% ipython --no-banner

In [1]: import numpy as np

In [2]: from numpy import linalg as LA

In [3]: np.set_printoptions(precision=2, suppress=True, linewidth=160, sign=" ")

In [4]: A = np.array([[5, 4, 5, 1], [5, 4, 5, 1], [2, 4, 1, 3]])

In [5]: A
Out[5]: 
array([[ 5,  4,  5,  1],
       [ 5,  4,  5,  1],
       [ 2,  4,  1,  3]])

In [6]: LA.lstsq(A[:-1].T, A[-1])[2]
Out[6]: np.int32(1)

In [7]: np.allclose(A[:-1].T @ LA.lstsq(A[:-1].T, A[-1])[0], A[-1])
Out[7]: False

In [8]: A @ LA.pinv(A) @ A
Out[8]: 
array([[ 5.,  4.,  5.,  1.],
       [ 5.,  4.,  5.,  1.],
       [ 2.,  4.,  1.,  3.]])

In [9]: rank = LA.matrix_rank(A)

In [10]: rank
Out[10]: np.int64(2)

In [11]: null = LA.svd(A)[2][rank:].T

In [12]: np.round(A @ null, 2) + 0
Out[12]: 
array([[ 0.,  0.],
       [ 0.,  0.],
       [ 0.,  0.]])

In [13]: null @ null.T
Out[13]: 
array([[ 0.6 , -0.22, -0.44,  0.03],
       [-0.22,  0.46, -0.06, -0.44],
       [-0.44, -0.06,  0.44,  0.23],
       [ 0.03, -0.44,  0.23,  0.5 ]])

In [14]: [int(LA.matrix_rank(A[:i])) for i in range(1, len(A) + 1)]
Out[14]: [1, 1, 2]

In [15]: np.allclose(A @ null, 0)
Out[15]: True

In [16]: [int(LA.matrix_rank(A[:, :j + 1])) for j in range(4)]
Out[16]: [1, 2, 2, 2]

In [17]: LA.matrix_rank(A.T @ A), LA.matrix_rank(A @ A.T)
Out[17]: (np.int64(2), np.int64(2))

In [18]: Uu, sv, Vt = LA.svd(A)

In [19]: vecs = Vt[:(sv > 1e-8).sum()]

In [20]: rng = np.random.default_rng(8804)

In [21]: x0 = A[1] + 4 * A[2] + rng.integers(2) * np.eye(4)[2]

In [22]: x0
Out[22]: array([ 13.,  20.,  10.,  13.])

In [23]: np.diag(vecs.T @ vecs)
Out[23]: array([ 0.4 ,  0.54,  0.56,  0.5 ])

In [24]: round(LA.norm(x0 - vecs.T @ vecs @ x0), 2)
Out[24]: np.float64(0.66)

In [25]: np.allclose(vecs.T @ vecs @ x0, x0)
Out[25]: False

In [26]: LA.matrix_rank(np.vstack([A, x0]))
Out[26]: np.int64(3)

In [27]: M2 = np.array([[3, 3]])

In [28]: K = np.block([[np.zeros((1, 1)), M2], [M2.T, np.zeros((2, 2))]])

In [29]: K
Out[29]: 
array([[ 0.,  3.,  3.],
       [ 3.,  0.,  0.],
       [ 3.,  0.,  0.]])

In [30]: ev, vecs = LA.eigh(K)

In [31]: x0 = np.array([5, 5, -1])

In [32]: np.round(vecs * np.abs(ev) @ vecs.T, 2) + 0
Out[32]: 
array([[ 4.24,  0.  ,  0.  ],
       [ 0.  ,  2.12,  2.12],
       [ 0.  ,  2.12,  2.12]])

In [33]: vecs * np.maximum(ev, 0) @ vecs.T
Out[33]: 
array([[ 2.12,  1.5 ,  1.5 ],
       [ 1.5 ,  1.06,  1.06],
       [ 1.5 ,  1.06,  1.06]])
